$ ipython --no-banner

In [1]: import numpy as np

In [2]: np.set_printoptions(precision=3, suppress=True, linewidth=120)

In [3]: def tidy(a):
   ...:     return np.round(a, 3) + 0
   ...: 

In [4]: F = np.load("mat.npy")

In [5]: print(F)
[[ 0  0  0  0  0]
 [-1  2  0  0  0]
 [ 1  0  0  0  0]
 [-2 -1  2  1  0]
 [-1  1  2  0 -3]]

In [6]: # triangular: eigenvalues sit on the diagonal

In [7]: print(F @ F)
[[ 0  0  0  0  0]
 [-2  4  0  0  0]
 [ 0  0  0  0  0]
 [ 1 -3  2  1  0]
 [ 4 -1 -6  0  9]]

In [8]: print([int(np.linalg.matrix_rank(np.linalg.matrix_power(F, p))) for p in range(1, 6)])
[4, 3, 3, 3, 3]

In [9]: print(np.prod(np.diag(F)), tidy(np.linalg.det(F)))
0 0.0

In [10]: print(np.linalg.matrix_power(F, 4))
[[  0   0   0   0   0]
 [ -8  16   0   0   0]
 [  0   0   0   0   0]
 [  7 -15   2   1   0]
 [ 38 -13 -54   0  81]]

In [11]: print(np.trace(F))
0

In [12]: J = np.load("block13.npy")

In [13]: print(J)
[[ 6 -3 -1 -3 -3  3]
 [ 2  2  1  2 -1  1]
 [ 4  1 -3 -2  1  2]]

In [14]: out = J[0, 0] * J[1:] - np.outer(J[1:, 0], J[0])

In [15]: print(out)
[[  0  18   8  18   0   0]
 [  0  18 -14   0  18   0]]

In [16]: print(tidy(J[:, 0] / J[0, 0]))
[1.    0.333 0.667]

In [17]: print(np.linalg.matrix_rank(out), np.linalg.matrix_rank(J))
2 3

In [18]: print(np.flatnonzero(~out.round(6).any(axis=1)))
[]

In [19]: Uu, sv, Vh = np.linalg.svd(J, full_matrices=False)

In [20]: print(np.allclose(Uu * sv @ Vh, J))
True

In [21]: print((sv > 1e-8).sum())
3

In [22]: print(tidy(Uu.T @ Uu))
[[1. 0. 0.]
 [0. 1. 0.]
 [0. 0. 1.]]

In [23]: print(tidy(sv / sv[0]))
[1.    0.421 0.389]

In [24]: print(tidy(np.abs(Vh[0])))
[0.762 0.2   0.237 0.356 0.225 0.381]

In [25]: print(Uu.shape, sv.shape, Vh.shape)
(3, 3) (3,) (3, 6)

In [26]: print(tidy(sv))
[9.623 4.05  3.742]

In [27]: print(tidy(np.sqrt((sv ** 2).sum())), tidy(np.linalg.norm(J)))
11.091 11.091

In [28]: print(tidy(np.cumsum(sv ** 2) / np.sum(sv ** 2)))
[0.753 0.886 1.   ]

In [29]: A = np.array([[8, 6, 3, 2], [6, 2, 6, 6], [3, 6, 8, 0], [2, 6, 0, 4]])

In [30]: # equal to its transpose

In [31]: out = np.linalg.invert(A)
---------------------------------------------------------------------------
AttributeError                            Traceback (most recent call last)
Cell In[31], line 1
----> 1 out = np.linalg.invert(A)

AttributeError: module 'numpy.linalg' has no attribute 'invert'

In [32]: out = np.linalg.inv(A)

In [33]: print(tidy(np.linalg.det(A) * out))
[[-368.  -24.  156.  220.]
 [ -24.  188. -132. -270.]
 [ 156. -132. -232.  120.]
 [ 220. -270.  120. -250.]]

In [34]: print(tidy(np.linalg.slogdet(A)[0]))
-1.0

In [35]: print(tidy(A @ out))
[[1. 0. 0. 0.]
 [0. 1. 0. 0.]
 [0. 0. 1. 0.]
 [0. 0. 0. 1.]]

In [36]: print(tidy(out))
[[ 0.169  0.011 -0.072 -0.101]
 [ 0.011 -0.086  0.061  0.124]
 [-0.072  0.061  0.106 -0.055]
 [-0.101  0.124 -0.055  0.115]]

In [37]: print((np.abs(out) > 1e-9).astype(int))
[[1 1 1 1]
 [1 1 1 1]
 [1 1 1 1]
 [1 1 1 1]]

In [38]: print(tidy(np.linalg.cond(A)))
4.695

In [39]: rng = np.random.default_rng(9177)

In [40]: z = rng.permutation(4)

In [41]: print(z)
[2 1 3 0]

In [42]: out = A[z][:, z]

In [43]: print(np.trace(out))
22

In [44]: print(np.einsum("ii->", A))
22

In [45]: print(np.einsum("ij,ji->", A, A))
390

In [46]: print(tidy(np.poly(A)))
[    1.   -22.    47.   662. -2180.]

In [47]: X = rng.normal(size=(13, 3))

In [48]: X = 5 * X / np.linalg.norm(X, axis=1, keepdims=True)

In [49]: print(tidy(X))
[[ 1.644 -0.307 -4.712]
 [-4.295  0.357  2.535]
 [ 2.889  4.03  -0.639]
 [ 0.22   4.113  2.835]
 [ 1.273 -4.419 -1.963]
 [ 0.545  0.023 -4.97 ]
 [-1.464 -3.173  3.577]
 [ 2.786 -3.102  2.759]
 [-4.562  0.799 -1.885]
 [ 4.317  2.149 -1.32 ]
 [ 3.232  2.694 -2.702]
 [-1.624 -4.275 -2.022]
 [-4.127  2.68  -0.887]]

In [50]: q, r_ = np.linalg.qr(X)

In [51]: print(tidy(np.trace(q @ q.T)))
3.0

In [52]: print(q.shape, r_.shape)
(13, 3) (3, 3)

In [53]: C2 = X.T @ X

In [54]: print((X @ X.T).shape)
(13, 13)

In [55]: print(np.trace(C2), (X ** 2).sum())
325.0 325.0

In [56]: print(tidy(C2))
[[110.932  11.122 -21.494]
 [ 11.122 110.568  -5.266]
 [-21.494  -5.266 103.501]]

In [57]: Xc = X - X.mean(axis=0)

In [58]: Uu, sv, Vh = np.linalg.svd(Xc, full_matrices=False)

In [59]: print(tidy(sv ** 2 / (sv ** 2).sum()))
[0.415 0.329 0.256]

In [60]: print(tidy((sv ** 2).sum() ** 2 / (sv ** 4).sum()))
2.89

In [61]: print(np.linalg.matrix_rank(Xc))
3

In [62]: print(np.abs(Uu[:, 0]).argmax())
6

In [63]: print(tidy(Xc.mean(axis=0)))
[0. 0. 0.]
